In [1]: import numpy as np

In [2]: np.set_printoptions(suppress=True, linewidth=200)

In [3]: W0 = np.array([[0, 0, -1, -3, 3], [0, 0, -3, 1, -3], [1, 3, 0, -2, -3]])

In [4]: W0[-1] = W0[0] + -1 * W0[1]

In [5]: W0
Out[5]: 
array([[ 0,  0, -1, -3,  3],
       [ 0,  0, -3,  1, -3],
       [ 0,  0,  2, -4,  6]])

In [6]: Uu, sv, Vt = np.linalg.svd(W0)

In [7]: sv.round(2) + 0
Out[7]: array([9.17, 3.16, 0.  ])

In [8]: A2 = Uu[:, :2] @ np.diag(sv[:2]) @ Vt[:2]

In [9]: round(float(np.abs(W0 - A2).max()), 2)
Out[9]: 0.0

In [10]: np.linalg.matrix_rank(A2)
Out[10]: np.int64(2)

In [11]: np.linalg.matrix_rank(W0, rtol=0.05)
Out[11]: np.int64(2)

In [12]: round(float(np.linalg.norm(W0 - A2) / np.linalg.norm(W0)), 2)
Out[12]: 0.0

In [13]: np.round(np.linalg.norm(W0 - A2, 2), 2), round(float(sv[2]), 2)
Out[13]: (np.float64(0.0), 0.0)

In [14]: np.round(W0 @ np.linalg.pinv(W0) @ W0, 2)
Out[14]: 
array([[ 0.,  0., -1., -3.,  3.],
       [ 0.,  0., -3.,  1., -3.],
       [ 0.,  0.,  2., -4.,  6.]])

In [15]: np.linalg.lstsq(W0[:-1].T, W0[-1])[2]
Out[15]: np.int32(2)

In [16]: np.abs(np.diag(np.linalg.qr(W0)[1])) > 1e-9
Out[16]: array([False, False,  True])

In [17]: round(float(np.trace(np.linalg.pinv(W0) @ W0)), 2)
Out[17]: 2.0

In [18]: E = np.loadtxt("mat.csv", delimiter=",")

In [19]: E
Out[19]: 
array([[-7.02,  4.  , -0.01, -1.  , -4.  , -6.02, -1.01],
       [-4.78,  4.  ,  0.74, -1.  , -4.  , -3.78,  0.48],
       [-2.87,  4.  ,  1.38, -1.  , -4.  , -1.87,  1.75],
       [ 0.27,  4.  ,  2.42, -1.  , -4.  ,  1.27,  3.85],
       [-1.77,  4.  ,  1.74, -1.  , -4.  , -0.77,  2.48],
       [-5.99,  4.  ,  0.34, -1.  , -4.  , -4.99, -0.32],
       [-3.1 ,  4.  ,  1.3 , -1.  , -4.  , -2.1 ,  1.6 ],
       [-3.55,  4.  ,  1.15, -1.  , -4.  , -2.55,  1.3 ],
       [-8.3 ,  4.  , -0.43, -1.  , -4.  , -7.3 , -1.87],
       [-7.47,  4.  , -0.16, -1.  , -4.  , -6.47, -1.31],
       [-3.59,  4.  ,  1.14, -1.  , -4.  , -2.59,  1.27],
       [-0.32,  4.  ,  2.23, -1.  , -4.  ,  0.68,  3.46],
       [-4.84,  4.  ,  0.72, -1.  , -4.  , -3.84,  0.44],
       [-3.94,  4.  ,  1.02, -1.  , -4.  , -2.94,  1.04],
       [-3.63,  4.  ,  1.12, -1.  , -4.  , -2.63,  1.25],
       [-3.72,  4.  ,  1.09, -1.  , -4.  , -2.72,  1.19],
       [-4.82,  4.  ,  0.73, -1.  , -4.  , -3.82,  0.45],
       [ 3.71,  4.  ,  3.57, -1.  , -4.  ,  4.71,  6.14],
       [-7.17,  4.  , -0.06, -1.  , -4.  , -6.17, -1.11],
       [-8.07,  4.  , -0.36, -1.  , -4.  , -7.07, -1.72],
       [-5.66,  4.  ,  0.45, -1.  , -4.  , -4.66, -0.11],
       [-2.73,  4.  ,  1.42, -1.  , -4.  , -1.73,  1.85],
       [-0.41,  4.  ,  2.2 , -1.  , -4.  ,  0.59,  3.39],
       [-2.69,  4.  ,  1.44, -1.  , -4.  , -1.69,  1.87],
       [-5.44,  4.  ,  0.52, -1.  , -4.  , -4.44,  0.04],
       [-7.68,  4.  , -0.23, -1.  , -4.  , -6.68, -1.45]])

In [20]: # rank 4

In [21]: Uu, sv, Vt = np.linalg.svd(E)

In [22]: sv.round(2) + 0
Out[22]: array([41.78, 18.96,  0.02,  0.01,  0.  ,  0.  ,  0.  ])

In [23]: A2 = Uu[:, :4] @ np.diag(sv[:4]) @ Vt[:4]

In [24]: np.linalg.matrix_rank(E, rtol=0.05)
Out[24]: np.int64(2)

In [25]: round(float(np.linalg.norm(E - A2) / np.linalg.norm(E)), 2)
Out[25]: 0.0
